$ python3 -q
>>> import numpy as np
>>> from numpy import linalg as LA
>>> np.set_printoptions(precision=2, suppress=True, linewidth=100, sign=" ")
>>> K = np.loadtxt("arr.csv", delimiter=",")
>>> print(K)
[[ 1.2 -0.2  0.5  1. ]
 [-0.4 -1.5  1.3 -1.8]
 [ 1.1  1.4 -0.6  1.2]]
>>> U, sig, Vh = LA.svd(K, full_matrices=False)
>>> print(np.round(U.T @ K @ Vh.T, 2) + 0)
[[ 3.51  0.    0.  ]
 [ 0.    1.56  0.  ]
 [ 0.    0.    0.56]]
>>> print(np.allclose(U * sig @ Vh, K))
True
>>> print(np.abs(U[:, 0]).round(6).argmax())
1
>>> E = np.load("test19.npy")
>>> print(E)
[[ 2 -1 -1]
 [ 0  0  0]
 [ 2 -2  2]
 [ 1  1  0]
 [ 3  0 -1]
 [ 3  0 -1]
 [ 3 -1  2]
 [ 2 -1 -1]
 [ 2 -1 -1]
 [ 0  0  0]
 [ 0  0  0]
 [ 0  0  0]
 [ 3  0 -1]
 [ 0  0  0]
 [ 0  0  0]
 [ 0  0  0]
 [ 2 -1 -1]
 [ 2 -1 -1]
 [ 0  0  0]
 [ 1  1  0]
 [ 0  0  0]
 [ 1  1  0]
 [ 0  0  0]
 [ 0  0  0]
 [ 3  0 -1]
 [ 3 -1  2]]
>>> d = LA.norm(E[:, None] - E[None], axis=-1)
>>> print(LA.matrix_rank(d ** 2))
5
>>> print(d[:5, :5])
[[ 0.    2.45  3.16  2.45  1.41]
 [ 2.45  0.    3.46  1.41  3.16]
 [ 3.16  3.46  0.    3.74  3.74]
 [ 2.45  1.41  3.74  0.    2.45]
 [ 1.41  3.16  3.74  2.45  0.  ]]
>>> print(np.flatnonzero(d[10] < d.mean() / 2))
[  1   9  10  11  13  14  15  18  20  22  23]
>>> print(d.shape)
(26, 26)
>>> G = np.cov(E, rowvar=False)
>>> print(LA.eigvalsh(G)[::-1])
[ 1.69  0.88  0.33]
>>> print(np.polyfit(E[:, 1], E[:, 0], 1))
[-0.74  1.1 ]
>>> print(np.median(E, axis=0))
[ 1.  0.  0.]
>>> print(np.corrcoef(E.T))
[[ 1.   -0.42 -0.08]
 [-0.42  1.   -0.23]
 [-0.08 -0.23  1.  ]]
>>> print(G.shape)
(3, 3)
>>> W0 = np.load("mat.npy")
>>> print(W0)
[[-1  0  0  0]
 [-3 -1  0  0]
 [ 2 -1 -3  0]
 [-2 -1  0  2]]
>>> hat = np.triu(np.array([[2, -5, -6, 8], [0, 0, -2, -3], [7, -1, -6, -6], [5, 7, 4, 3]]), 1) + np.eye(4)
>>> B = hat @ W0 @ LA.inv(hat)
>>> print(np.trace(B), np.trace(W0))
-3.0 -3
>>> print(np.poly(B))
[  1.   3.  -3. -11.  -6.]
>>> vec = np.array([2, 1, 0, 2])
>>> rhs = W0 @ vec
>>> print(rhs)
[-2 -7  3 -1]
>>> print(np.round(LA.solve(W0, rhs), 2) + 0)
[ 2.  1.  0.  2.]
>>> feats = np.array([[1.02, 0.0, 0.0], [2.0, 1.02, 1.0], [1.0, 0.0, 0.02]])
>>> rng = np.random.default_rng(8864)
>>> B = feats + rng.integers(-2, 3, (3, 2)) @ rng.integers(-2, 3, (2, 3))
>>> print(B)
[[-1.98  5.   -5.  ]
 [ 5.   -3.98  6.  ]
 [ 0.    0.    0.02]]
>>> print(LA.matrix_rank(B - feats, tol=1e-8))
2
>>> print(B - feats)
[[-3.  5. -5.]
 [ 3. -5.  5.]
 [-1.  0.  0.]]
>>> print(W0 @ W0)
[[ 1  0  0  0]
 [ 6  1  0  0]
 [-5  4  9  0]
 [ 1 -1  0  4]]
>>> print([int(LA.matrix_rank(LA.matrix_power(W0, p))) for p in range(1, 5)])
[4, 4, 4, 4]
>>> hat = np.triu(np.array([[5, -3, 3], [0, 1, 0], [5, -5, 3]]), 1) + np.eye(3)
>>> B = hat @ feats @ LA.inv(hat)
>>> print(np.round(LA.det(B), 2))
0.02
>>> print(B)
[[-1.98 -9.    3.  ]
 [ 2.    7.02 -5.  ]
 [ 1.    3.   -2.98]]
>>> print(round(np.trace(B), 2), np.trace(feats))
2.06 2.06
>>> X = np.loadtxt("block15.csv", delimiter=",")
>>> print(X)
[[ -1.04  -8.77  -4.89]
 [  0.75   6.76   3.75]
 [ -0.07  -0.28  -0.14]
 [ -0.32  -2.63  -1.51]
 [  0.19   2.11   1.1 ]
 [ -0.11  -1.    -0.59]
 [ -0.65  -6.76  -3.72]
 [ -1.31 -10.8   -6.03]
 [ -0.98  -8.93  -4.89]
 [ -0.8   -7.38  -4.13]
 [  1.16  10.59   5.81]
 [  0.6    5.35   3.03]
 [  0.43   3.88   2.09]
 [  0.89   8.11   4.46]
 [ -0.76  -7.03  -3.9 ]
 [ -0.89  -7.89  -4.37]
 [ -0.25  -1.76  -0.96]
 [ -0.64  -6.01  -3.24]
 [ -1.22 -11.26  -6.25]
 [ -1.08 -10.    -5.56]]
>>> t = np.radians(60)
>>> r_ = np.eye(3)
>>> r_[2, 2] = r_[0, 0] = np.cos(t)
>>> r_[2, 0], r_[0, 2] = -np.sin(t), np.sin(t)
>>> print(r_)
[[ 0.5   0.    0.87]
 [ 0.    1.    0.  ]
 [-0.87  0.    0.5 ]]
>>> B = E @ r_.T
>>> print(np.allclose(E @ E.T, B @ B.T))
True
>>> print(np.abs(B - E).max(axis=0))
[ 2.37  0.    3.6 ]
>>> print(round(LA.det(feats.T), 2))
0.02
>>> print(LA.eigvals(feats))
[ 1.02  0.02  1.02]
>>> print(np.einsum("ii->", feats))
2.06
>>> print(np.poly(feats))
[ 1.   -2.06  1.08 -0.02]
>>> B = X / LA.norm(X, axis=1, keepdims=True)
>>> G = B @ B.T
>>> print(LA.norm(B, axis=1))
[ 1.  1.  1.  1.  1.  1.  1.  1.  1.  1.  1.  1.  1.  1.  1.  1.  1.  1.  1.  1.]
>>> print((G - 2 * np.eye(20)).round(6).argmax(axis=1))
[  7  13  16   7  12   3  14   0  15  19  13   1  10  10  18  18   7   8  14  14]
>>> Xc = X - X.mean(axis=0)
>>> U, sig, Vh = LA.svd(Xc, full_matrices=False)
>>> print(np.searchsorted(np.cumsum(sig ** 2) / (sig ** 2).sum(), 0.9) + 1)
1
>>> print(np.abs(Vh[-1]))
[ 0.57  0.35  0.74]
>>> print(np.abs(U[:, 0]).argmax())
10
>>> print(np.abs(Vh[0]).argmax())
1
>>> print((np.sign(U[:, 0]) == np.sign(U[0, 0])).astype(int))
[ 1  0  0  0  0  0  1  1  1  1  0  0  0  0  1  1  0  1  1  1]
>>> M = np.array([[0.5, 0.25, 0.25], [0.33, 0.67, 0.0], [0.0, 0.0, 1.0]])
>>> print(M)
[[ 0.5   0.25  0.25]
 [ 0.33  0.67  0.  ]
 [ 0.    0.    1.  ]]
>>> O = M.astype(float).copy()
>>> for j in range(3):
...     O[:, j] -= O[:, :j] @ (O[:, :j].T @ O[:, j])
...     O[:, j] /= LA.norm(O[:, j])
... 
>>> print(np.round(O.T @ M, 2) + 0)
[[ 0.6   0.58  0.21]
 [ 0.    0.42 -0.14]
 [ 0.    0.    1.  ]]
>>> print(O)
[[ 0.83 -0.55  0.  ]
 [ 0.55  0.83  0.  ]
 [ 0.    0.    1.  ]]
>>> print(np.round(O.T @ O, 2) + 0)
[[ 1.  0.  0.]
 [ 0.  1.  0.]
 [ 0.  0.  1.]]
>>> print(round(LA.norm(M, "nuc"), 2))
2.19
>>> print(M[2] @ M[1])
0.0
>>> print(LA.norm(M, axis=0))
[ 0.6   0.72  1.03]
>>> print(LA.norm(M, axis=1).argmax())
2
>>> print(np.round(LA.norm(M[2] - M[1]), 2))
1.25
>>> print(round(float(LA.norm(M, 1)), 2), round(float(LA.norm(M, np.inf)), 2))
1.25 1.0
>>> print(round(float(LA.norm(M) ** 2 / LA.norm(M, 2) ** 2), 2))
1.73
>>> print(np.round(LA.norm(M, 2), 2))
1.06
>>> labels = rng.permutation(3)
>>> print(labels)
[ 2  0  1]
>>> B = M[labels][:, labels]
>>> print(np.trace(B))
2.17
>>> J = np.loadtxt("a.csv", delimiter=",")
>>> print(J)
[[-2. -1. -1.  1.]
 [-2. -1. -1.  1.]
 [-2. -1. -1.  1.]]
>>> print(round(LA.norm(J, 2) / LA.norm(J), 2))
1.0
>>> print(np.argsort(-LA.norm(J, axis=0).round(6), kind="stable")[:3])
[ 0  1  2]
>>> print([round(float(x), 2) for x in LA.svd(J, compute_uv=False)[:3]])
[4.58, 0.0, 0.0]
>>> B = J / LA.norm(J, axis=1, keepdims=True)
>>> G = B @ B.T
>>> print(G[1])
[ 1.  1.  1.]
>>> print(G)
[[ 1.  1.  1.]
 [ 1.  1.  1.]
 [ 1.  1.  1.]]
>>> print((G - 2 * np.eye(3)).round(6).argmax(axis=1))
[ 1  0  0]
